% ipython --no-banner

In [1]: import numpy as np

In [2]: np.set_printoptions(precision=1, suppress=True, linewidth=100)

In [3]: J = np.load("out11.npy")

In [4]: J
Out[4]: 
array([[ 0, -2, -3, -1,  0],
       [ 0,  0,  3,  2, -2],
       [ 0,  0,  0, -1, -1],
       [ 0,  0,  0,  0,  0],
       [ 0,  0,  0,  0,  0]])

In [5]: # rows and columns are dependent

In [6]: np.allclose(J[:-1].T @ np.linalg.lstsq(J[:-1].T, J[-1])[0], J[-1])
Out[6]: True

In [7]: round(np.trace(np.linalg.pinv(J) @ J), 1)
Out[7]: np.float64(3.0)

In [8]: np.round(J @ np.linalg.pinv(J) @ J, 1) + 0
Out[8]: 
array([[ 0., -2., -3., -1.,  0.],
       [ 0.,  0.,  3.,  2., -2.],
       [ 0.,  0.,  0., -1., -1.],
       [ 0.,  0.,  0.,  0.,  0.],
       [ 0.,  0.,  0.,  0.,  0.]])

In [9]: np.linalg.inv(J)
LinAlgError: Singular matrix


In [10]: proj = np.triu(np.array([[2, -4, 0, -5, -4],
    ...:     [-1, 5, -5, -1, -4],
    ...:     [-1, -4, -4, 3, 3],
    ...:     [1, 2, -2, -5, -2],
    ...:     [-5, -4, 5, -4, 1]]), 1) + np.eye(5)

In [11]: A2 = proj @ J @ np.linalg.inv(proj)

In [12]: np.round(np.linalg.det(A2), 1)
Out[12]: np.float64(0.0)

In [13]: A2
Out[13]: 
array([[  0.,  -2., -25.,  64., 203.],
       [  0.,   0.,   3.,  -2., -10.],
       [  0.,   0.,   0.,  -1.,  -3.],
       [  0.,   0.,   0.,   0.,   0.],
       [  0.,   0.,   0.,   0.,   0.]])

In [14]: proj @ J - J @ proj
Out[14]: 
array([[  0.,   0., -22.,  -1.,   7.],
       [  0.,   0.,   0.,  -4.,   0.],
       [  0.,   0.,   0.,   0.,  -2.],
       [  0.,   0.,   0.,   0.,   0.],
       [  0.,   0.,   0.,   0.,   0.]])

In [15]: print(np.trace(A2), np.trace(J))
0.0 0

In [16]: feats = np.load("run5.npy")

In [17]: feats
Out[17]: 
array([[0., 0., 1.],
       [0., 0., 0.],
       [1., 0., 0.]])

In [18]: # looks like rank 2

In [19]: feats.sum(axis=0)
Out[19]: array([1., 0., 1.])

In [20]: np.unravel_index(np.abs(feats).argmax(), feats.shape)
Out[20]: (np.int64(0), np.int64(2))

In [21]: feats.mean(axis=0)
Out[21]: array([0.3, 0. , 0.3])

In [22]: feats.sum(axis=1)
Out[22]: array([1., 0., 1.])

In [23]: print(np.round(np.linalg.norm(feats), 1))
1.4

In [24]: feats @ feats.T
Out[24]: 
array([[1., 0., 0.],
       [0., 0., 0.],
       [0., 0., 1.]])

In [25]: feats.T @ feats
Out[25]: 
array([[1., 0., 0.],
       [0., 0., 0.],
       [0., 0., 1.]])

In [26]: feats[:, 0] @ feats[:, 2]
Out[26]: np.float64(0.0)

In [27]: rng = np.random.default_rng(667)

In [28]: lab = rng.permutation(3)

In [29]: print(lab)
[0 2 1]

In [30]: A2 = feats[lab][:, lab]

In [31]: np.diag(A2)
Out[31]: array([0., 0., 0.])

In [32]: round(np.linalg.det(A2), 1), round(np.linalg.det(feats[lab]), 1)
Out[32]: (np.float64(0.0), np.float64(0.0))

In [33]: rk = np.linalg.matrix_rank(feats)

In [34]: print(rk)
2

In [35]: N = np.linalg.svd(feats)[2][rk:].T

In [36]: [int(np.linalg.matrix_rank(np.delete(feats, i, axis=0))) for i in range(3)]
Out[36]: [1, 2, 1]

In [37]: N @ N.T
Out[37]: 
array([[0., 0., 0.],
       [0., 1., 0.],
       [0., 0., 0.]])

In [38]: [int(np.linalg.matrix_rank(feats[:, :j + 1])) for j in range(3)]
Out[38]: [1, 1, 2]

In [39]: N.shape
Out[39]: (3, 1)

In [40]: np.allclose(feats @ N, 0)
Out[40]: True

In [41]: print(np.linalg.matrix_rank(feats.T @ feats), np.linalg.matrix_rank(feats @ feats.T))
2 2

In [42]: W0 = np.loadtxt("test16.csv", delimiter=",")

In [43]: W0
Out[43]: 
array([[-6.,  0.,  0.,  0.,  0.],
       [ 0.,  7.,  0.,  0.,  0.],
       [ 0.,  0.,  8.,  0.,  0.],
       [ 0.,  0.,  0.,  7.,  0.],
       [ 0.,  0.,  0.,  0.,  6.]])

In [44]: f = np.array([3, -1, 3, -2, -3])

In [45]: A2 = W0 + np.outer(f, np.eye(5)[2])

In [46]: np.linalg.matrix_rank(A2 - W0)
Out[46]: np.int64(1)

In [47]: np.linalg.matrix_rank(np.linalg.inv(A2) - np.linalg.inv(W0), tol=1e-8)
Out[47]: np.int64(1)

In [48]: np.round(np.linalg.det(A2) / np.linalg.det(W0), 1), np.round(1 + np.linalg.solve(W0, f)[2], 1)
Out[48]: (np.float64(1.4), np.float64(1.4))

In [49]: np.all(np.linalg.eigvalsh(W0) > 0)
Out[49]: np.False_

In [50]: np.linalg.cholesky(W0)
LinAlgError: Matrix is not positive definite


In [51]: f = np.array([1, 0, 1])

In [52]: np.convolve(W0[0], f)
Out[52]: array([-6.,  0., -6.,  0.,  0.,  0.,  0.])

In [53]: proj = np.triu(np.array([[3, -1, 1, 1, 1],
    ...:     [-3, -2, 3, -2, -3],
    ...:     [3, -2, 1, 0, 3],
    ...:     [-2, -1, 3, 1, -3],
    ...:     [-3, 1, -1, -2, 2]]), 1) + np.eye(5)

In [54]: A2 = proj @ W0 @ np.linalg.inv(proj)

In [55]: np.linalg.matrix_rank(A2)
Out[55]: np.int64(5)

In [56]: np.poly(A2)
Out[56]: array([    1.,   -22.,   125.,   400., -5796., 14112.])

In [57]: np.linalg.matrix_rank(W0 - W0[0, 0] * np.eye(5))
Out[57]: np.int64(4)

In [58]: np.sort(np.linalg.eigvals(W0))
Out[58]: array([-6.,  6.,  7.,  7.,  8.])

In [59]: A = np.loadtxt("m.csv", delimiter=",")

In [60]: A
Out[60]: 
array([[-1., -3., -1., -2.],
       [ 2., -1.,  1.,  0.],
       [-1., -1.,  2., -1.],
       [ 2.,  2.,  2., -3.]])

In [61]: np.linalg.norm(J, axis=0)
Out[61]: array([0. , 2. , 4.2, 2.4, 2.2])

In [62]: np.round(np.linalg.norm(J, "nuc"), 1)
Out[62]: np.float64(8.6)

In [63]: print(np.round(np.linalg.norm(J, 2), 1))
5.2

In [64]: J[4] @ J[0]
Out[64]: np.int64(0)

In [65]: round(np.linalg.norm(J, 1), 1), round(np.linalg.norm(J, np.inf), 1)
Out[65]: (np.float64(6.0), np.float64(7.0))

In [66]: np.linalg.norm(J, axis=1)
Out[66]: array([3.7, 4.1, 1.4, 0. , 0. ])

In [67]: x0 = np.array([2, 2, -2, 1])

In [68]: y = A @ x0

In [69]: y
Out[69]: array([-8.,  0., -9.,  1.])

In [70]: np.linalg.solve(A, y + A[:, 3])
Out[70]: array([ 2.,  2., -2.,  2.])

In [71]: np.linalg.solve(A, 4 * y)
Out[71]: array([ 8.,  8., -8.,  4.])

In [72]: O = A.astype(float).copy()

In [73]: for j in range(4):
    ...:     O[:, j] -= O[:, :j] @ (O[:, :j].T @ O[:, j])
    ...:     O[:, j] /= np.linalg.norm(O[:, j])
    ...: 

In [74]: np.round(O.T @ A, 1) + 0
Out[74]: 
array([[ 3.2,  1.9,  1.6, -0.9],
       [ 0. ,  3.4,  0.3,  0.8],
       [ 0. ,  0. ,  2.7, -1.7],
       [ 0. ,  0. ,  0. ,  3.1]])

In [75]: O
Out[75]: 
array([[-0.3, -0.7, -0.1, -0.6],
       [ 0.6, -0.7,  0.1,  0.4],
       [-0.3, -0.1,  0.9,  0.1],
       [ 0.6,  0.2,  0.3, -0.7]])

In [76]: x0 = np.array([9, 1, 1, 0])

In [77]: a = np.maximum(A @ x0, 0)

In [78]: print(a)
[ 0. 18.  0. 22.]

In [79]: np.tanh(A @ x0)
Out[79]: array([-1.,  1., -1.,  1.])

In [80]: print(np.maximum(A @ (3 * x0), 0))
[ 0. 54.  0. 66.]

In [81]: np.maximum(A @ x0, 0) - np.maximum(-A @ x0, 0)
Out[81]: array([-13.,  18.,  -8.,  22.])

In [82]: np.flatnonzero(a > 1e-9)
Out[82]: array([1, 3])

In [83]: np.einsum("ij,ji->", A, A)
Out[83]: np.float64(-9.0)

In [84]: np.round(np.linalg.det(A[::-1]), 1)
Out[84]: np.float64(-89.0)

In [85]: np.round(np.linalg.eigvals(A).sum().real, 1)
Out[85]: np.float64(-3.0)

In [86]: np.linalg.eigvals(A)
Out[86]: array([ 2.2+0.j , -1.2+3.5j, -1.2-3.5j, -2.9+0.j ])

In [87]: print(np.einsum("ii->", A))
-3.0

In [88]: data = np.array([[1.2, -0.1, 1.1, -0.9, 2.7],
    ...:     [0.9, -0.1, -0.8, -0.6, 0.5],
    ...:     [-0.6, 0.2, -0.7, -1.4, 0.1],
    ...:     [0.7, -1.2, -1.4, -0.4, 0.0]])

In [89]: print(A.sum(axis=1))
[-7.  2. -1.  3.]

In [90]: A2 = np.array([[-1, -2], [3, 0], [-3, -1], [2, 2], [-2, -3]])

In [91]: np.einsum("ik,kj->ji", data, A2)
Out[91]: 
array([[-12. ,  -1. ,   0.3,  -0.9],
       [-13.4,  -3.7,  -1.2,  -0.8]])

In [92]: print(np.linalg.matrix_rank(np.vstack([data, A2.T])))
5

In [93]: np.linalg.matrix_rank(data @ A2)
Out[93]: np.int64(2)

In [94]: data @ A2
Out[94]: 
array([[-12. , -13.4],
       [ -1. ,  -3.7],
       [  0.3,  -1.2],
       [ -0.9,  -0.8]])

In [95]: th = np.radians(36)

In [96]: R = np.eye(5)

In [97]: R[4, 4] = R[1, 1] = np.cos(th)

In [98]: R[4, 1], R[1, 4] = -np.sin(th), np.sin(th)

In [99]: R
Out[99]: 
array([[ 1. ,  0. ,  0. ,  0. ,  0. ],
       [ 0. ,  0.8,  0. ,  0. ,  0.6],
       [ 0. ,  0. ,  1. ,  0. ,  0. ],
       [ 0. ,  0. ,  0. ,  1. ,  0. ],
       [ 0. , -0.6,  0. ,  0. ,  0.8]])

In [100]: A2 = data @ R.T

In [101]: np.abs(A2 - data).max(axis=0)
Out[101]: array([0. , 1.6, 0. , 0. , 0.7])

In [102]: np.linalg.svd(data, compute_uv=False), np.linalg.svd(A2, compute_uv=False)
Out[102]: (array([3.4, 2.4, 1.6, 0.6]), array([3.4, 2.4, 1.6, 0.6]))

In [103]: np.allclose(np.linalg.norm(data, axis=1), np.linalg.norm(A2, axis=1))
Out[103]: True

In [104]: A2 = data / np.sqrt((data ** 2).mean(axis=1, keepdims=True))

In [105]: np.linalg.matrix_rank(data - data.mean(axis=1, keepdims=True))
Out[105]: np.int64(4)

In [106]: data - data.mean(axis=1, keepdims=True)
Out[106]: 
array([[ 0.4, -0.9,  0.3, -1.7,  1.9],
       [ 0.9, -0.1, -0.8, -0.6,  0.5],
       [-0.1,  0.7, -0.2, -0.9,  0.6],
       [ 1.2, -0.7, -0.9,  0.1,  0.5]])

In [107]: np.linalg.matrix_rank(A2) == np.linalg.matrix_rank(data)
Out[107]: np.True_
